>>> import numpy as np
>>> np.set_printoptions(suppress=True, linewidth=120)
>>> def tidy(a):
...     return np.round(a, 1) + 0
... 
>>> X = np.load("x.npy")
>>> X
array([[-0.9,  0. ,  3. ,  3. ],
       [ 1. ,  3.1, -3. ,  1. ],
       [-2. ,  2. , -1.9,  3. ],
       [-1. ,  0. ,  3. ,  3.1]])
>>> np.linalg.cond(X) > 100
np.True_
>>> [round(float(x), 1) for x in np.linalg.svd(X, compute_uv=False)[:3]]
[6.6, 5.8, 1.8]
>>> np.linalg.matrix_rank(X, rtol=0.1)
np.int64(3)
>>> X.ravel(order="F")
array([-0.9,  1. , -2. , -1. ,  0. ,  3.1,  2. ,  0. ,  3. , -3. , -1.9,  3. ,  3. ,  1. ,  3. ,  3.1])
>>> T = X.reshape(4, 2, -1)
>>> T.sum(axis=1)
array([[ 2.1,  3. ],
       [-2. ,  4.1],
       [-3.9,  5. ],
       [ 2. ,  3.1]])
>>> tidy(np.einsum("ihd,ihd->ih", T, T))
array([[ 0.8, 18. ],
       [10.6, 10. ],
       [ 8. , 12.6],
       [ 1. , 18.6]])
>>> W0 = np.loadtxt("block7.csv", delimiter=",")
>>> W0
array([[ 1., -1., -1.,  1., -1.,  1.,  1., -1.],
       [ 1., -1.,  1., -1.,  1., -1.,  1., -1.],
       [ 1.,  1., -1., -1., -1., -1.,  1.,  1.],
       [ 1.,  1.,  1.,  1., -1., -1., -1., -1.],
       [ 1.,  1., -1., -1.,  1.,  1., -1., -1.],
       [ 1.,  1.,  1.,  1.,  1.,  1.,  1.,  1.]])
>>> r0, v = W0[1], W0[0]
>>> r0 @ r0
np.float64(8.0)
>>> r0 @ v
np.float64(0.0)
>>> pr = (r0 @ v) / (r0 @ r0) * r0
>>> v - pr
array([ 1., -1., -1.,  1., -1.,  1.,  1., -1.])
>>> np.linalg.matrix_rank(np.outer(r0, v))
np.int64(1)
>>> x = np.array([1, 1, 1, 3, 0, 3, 3, 1])
>>> (W0 * x).sum(axis=1)
array([ 7., -3., -1., -1., -3., 13.])
>>> np.sign((W0 @ x).round(6))
array([ 1., -1., -1., -1., -1.,  1.])
>>> W0 @ x
array([ 7., -3., -1., -1., -3., 13.])
>>> W0 @ np.eye(8)[3]
array([ 1., -1., -1.,  1., -1.,  1.])
>>> B = np.array([[-1, -3, -3],
...     [1, 2, 2],
...     [3, 2, -1],
...     [1, 3, -3],
...     [-3, 3, -3],
...     [1, 0, 3],
...     [3, 0, 2],
...     [-1, 1, -2]])
>>> W0 @ B
array([[ 4., -8.,  3.],
       [ 0., -4., -5.],
       [ 0., -8.,  3.],
       [ 4.,  0., -5.],
       [-8., -4.,  3.],
       [ 4.,  8., -5.]])
>>> np.einsum("ij->j", W0)
array([ 6.,  2.,  0.,  0.,  0.,  0.,  2., -2.])
>>> C2 = W0.T @ W0
>>> (W0 @ W0.T).shape
(6, 6)
>>> np.linalg.matrix_rank(C2)
np.int64(6)
>>> B = W0[0, 0] * W0[1:] - np.outer(W0[1:, 0], W0[0])
>>> B
array([[ 0.,  0.,  2., -2.,  2., -2.,  0.,  0.],
       [ 0.,  2.,  0., -2.,  0., -2.,  0.,  2.],
       [ 0.,  2.,  2.,  0.,  0., -2., -2.,  0.],
       [ 0.,  2.,  0., -2.,  2.,  0., -2.,  0.],
       [ 0.,  2.,  2.,  0.,  2.,  0.,  0.,  2.]])
>>> np.flatnonzero(~B.round(6).any(axis=1))
array([], dtype=int64)
>>> W0[:, 0] / W0[0, 0]
array([1., 1., 1., 1., 1., 1.])
>>> np.linalg.matrix_rank(B), np.linalg.matrix_rank(W0)
(np.int64(5), np.int64(6))
>>> F = np.loadtxt("run4.csv", delimiter=",")
>>> F
array([[-3., -3.,  2., -2.,  3.,  0.,  2.],
       [ 0.,  2., -1., -2.,  2.,  3., -1.],
       [ 0.,  0.,  1.,  1., -3.,  2., -1.],
       [ 0.,  0.,  0., -3.,  1.,  1.,  1.],
       [ 0.,  0.,  0.,  0.,  0.,  3., -1.],
       [ 0.,  0.,  0.,  0.,  0.,  1.,  1.],
       [ 0.,  0.,  0.,  0.,  0.,  0., -3.]])
>>> # looks like rank 6
>>> [int(np.linalg.matrix_rank(np.linalg.matrix_power(F, p))) for p in range(1, 8)]
[6, 6, 6, 6, 6, 6, 6]
>>> np.linalg.matrix_rank(F - F[0, 0] * np.eye(7))
np.int64(6)
>>> F @ F
array([[  9.,   3.,  -1.,  20., -23.,   2., -16.],
       [  0.,   4.,  -3.,   1.,   5.,  11.,   1.],
       [  0.,   0.,   1.,  -2.,  -2.,  -4.,   8.],
       [  0.,   0.,   0.,   9.,  -3.,   1.,  -6.],
       [  0.,   0.,   0.,   0.,   0.,   3.,   6.],
       [  0.,   0.,   0.,   0.,   0.,   1.,  -2.],
       [  0.,   0.,   0.,   0.,   0.,   0.,   9.]])
>>> rng = np.random.default_rng(447)
>>> labels = rng.permutation(7)
>>> labels
array([3, 2, 6, 5, 0, 1, 4])
>>> B = F[labels][:, labels]
>>> np.allclose(B, F)
False
>>> np.diag(B)
array([-3.,  1., -3.,  1., -3.,  2.,  0.])
>>> B
array([[-3.,  0.,  1.,  1.,  0.,  0.,  1.],
       [ 1.,  1., -1.,  2.,  0.,  0., -3.],
       [ 0.,  0., -3.,  0.,  0.,  0.,  0.],
       [ 0.,  0.,  1.,  1.,  0.,  0.,  0.],
       [-2.,  2.,  2.,  0., -3., -3.,  3.],
       [-2., -1., -1.,  3.,  0.,  2.,  2.],
       [ 0.,  0., -1.,  3.,  0.,  0.,  0.]])
>>> left, sigma, Vh = np.linalg.svd(F)
>>> np.argmax(sigma[:-1] / (sigma[1:] + 1e-6)) + 1
np.int64(6)
>>> B = left[:, :6] @ np.diag(sigma[:6]) @ Vh[:6]
>>> tidy(B)
array([[-3., -3.,  2., -2.,  3.,  0.,  2.],
       [ 0.,  2., -1., -2.,  2.,  3., -1.],
       [ 0.,  0.,  1.,  1., -3.,  2., -1.],
       [ 0.,  0.,  0., -3.,  1.,  1.,  1.],
       [ 0.,  0.,  0.,  0.,  0.,  3., -1.],
       [ 0.,  0.,  0.,  0.,  0.,  1.,  1.],
       [ 0.,  0.,  0.,  0.,  0.,  0., -3.]])
>>> left, sigma, Vh = np.linalg.svd(X)
>>> np.argmax(sigma[:-1] / (sigma[1:] + 1e-6)) + 1
np.int64(3)
>>> B = left[:, :3] @ np.diag(sigma[:3]) @ Vh[:3]
>>> tidy(np.linalg.norm(X - B) / np.linalg.norm(X))
np.float64(0.0)
>>> np.linalg.matrix_rank(X, rtol=0.05)
np.int64(3)
>>> tidy(B)
array([[-0.9,  0. ,  3. ,  3. ],
       [ 1. ,  3.1, -3. ,  1. ],
       [-2. ,  2. , -1.9,  3. ],
       [-1. ,  0. ,  3. ,  3.1]])
>>> tidy(np.linalg.norm(B, 2) / np.linalg.norm(B))
np.float64(0.7)
>>> np.linalg.cond(B) > 100
np.True_
>>> np.linalg.matrix_rank(B, rtol=0.1)
np.int64(3)
>>> M = np.load("mat.npy")
>>> M
array([[  1,  -3,   9, -27],
       [  1,  -2,   4,  -8],
       [  1,  -1,   1,  -1],
       [  1,   0,   0,   0],
       [  1,   1,   1,   1],
       [  1,   2,   4,   8]])
>>> x = np.array([-2, 1, 2, 4])
>>> rhs = M @ x
>>> tidy(np.linalg.lstsq(M, rhs)[0])
array([-2.,  1.,  2.,  4.])
>>> tidy(np.linalg.solve(M.T @ M, M.T @ rhs))
array([-2.,  1.,  2.,  4.])
>>> rhs = rhs + 0.1 * rng.normal(size=6)
>>> tidy(rhs)
array([-94.9, -28. ,  -5.1,  -2. ,   4.9,  40.1])
>>> c, *_ = np.linalg.lstsq(M, rhs)
>>> tidy(c)
array([-2.1,  1. ,  2. ,  4. ])
>>> B = np.c_[M[:, :3] @ np.array([[2, 0, -1], [-1, -1, -2], [1, -1, -2]]), np.array([3, 2, 3, 1, 0, 0])]
>>> B
array([[ 14,  -6, -13,   3],
       [  8,  -2,  -5,   2],
       [  4,   0,  -1,   3],
       [  2,   0,  -1,   1],
       [  2,  -2,  -5,   0],
       [  4,  -6, -13,   0]])
>>> np.linalg.matrix_rank(np.c_[M, B])
np.int64(5)
>>> tidy(np.linalg.norm(np.linalg.qr(M)[0].T @ B, axis=0) ** 2 / ((B ** 2).sum(axis=0) + 1e-12))
array([1. , 1. , 1. , 0.9])
>>> np.linalg.matrix_rank(B)
np.int64(4)
>>> tidy(np.linalg.norm(B - M @ np.linalg.lstsq(M, B)[0], axis=0))
array([0. , 0. , 0. , 1.3])
>>> tidy(np.linalg.lstsq(M, B[:, 0])[0])
array([ 2., -1.,  1.,  0.])
